>>> import numpy as np
>>> from numpy import linalg as LA
>>> np.set_printoptions(precision=2, suppress=True, linewidth=100, floatmode="fixed")
>>> tidy = lambda a: np.round(a, 2) + 0
>>> basis = np.array([[0.6, 0.2, 0.7]])
>>> rng = np.random.default_rng(35)
>>> F = np.array([[1],
...     [-1],
...     [0],
...     [-2],
...     [2],
...     [0],
...     [0],
...     [-1],
...     [1],
...     [1],
...     [-2],
...     [2],
...     [1],
...     [2],
...     [2],
...     [2],
...     [2]]) @ basis + 0.1 * rng.normal(size=(17, 3))
>>> tidy(F)
array([[ 0.49,  0.28,  0.82],
       [-0.53, -0.06, -0.70],
       [-0.14, -0.01,  0.05],
       [-1.16, -0.46, -1.61],
       [ 1.41,  0.40,  1.45],
       [-0.06, -0.08,  0.06],
       [ 0.10, -0.09, -0.06],
       [-0.67, -0.31, -0.78],
       [ 0.59,  0.03,  0.91],
       [ 0.46,  0.16,  0.88],
       [-1.24, -0.40, -1.34],
       [ 1.37,  0.31,  1.55],
       [ 0.49,  0.39,  0.81],
       [ 1.26,  0.37,  1.56],
       [ 1.29,  0.53,  1.27],
       [ 1.20,  0.43,  1.46],
       [ 1.04,  0.24,  1.45]])
>>> z = F[:, 0] > np.median(F[:, 0])
>>> f = F[z].mean(axis=0) - F[~z].mean(axis=0)
>>> tidy((((F - F.mean(axis=0)) @ f > 0) == z).mean())
np.float64(0.88)
>>> Ac = F - F.mean(axis=0)
>>> U, s, VT = LA.svd(Ac, full_matrices=False)
>>> LA.matrix_rank(Ac)
np.int64(3)
>>> tidy((s ** 2).sum() ** 2 / (s ** 4).sum())
np.float64(1.03)
>>> (np.sign(U[:, 0]) == np.sign(U[0, 0])).astype(int)
array([1, 0, 0, 0, 1, 0, 0, 0, 1, 1, 0, 1, 1, 1, 1, 1, 1])
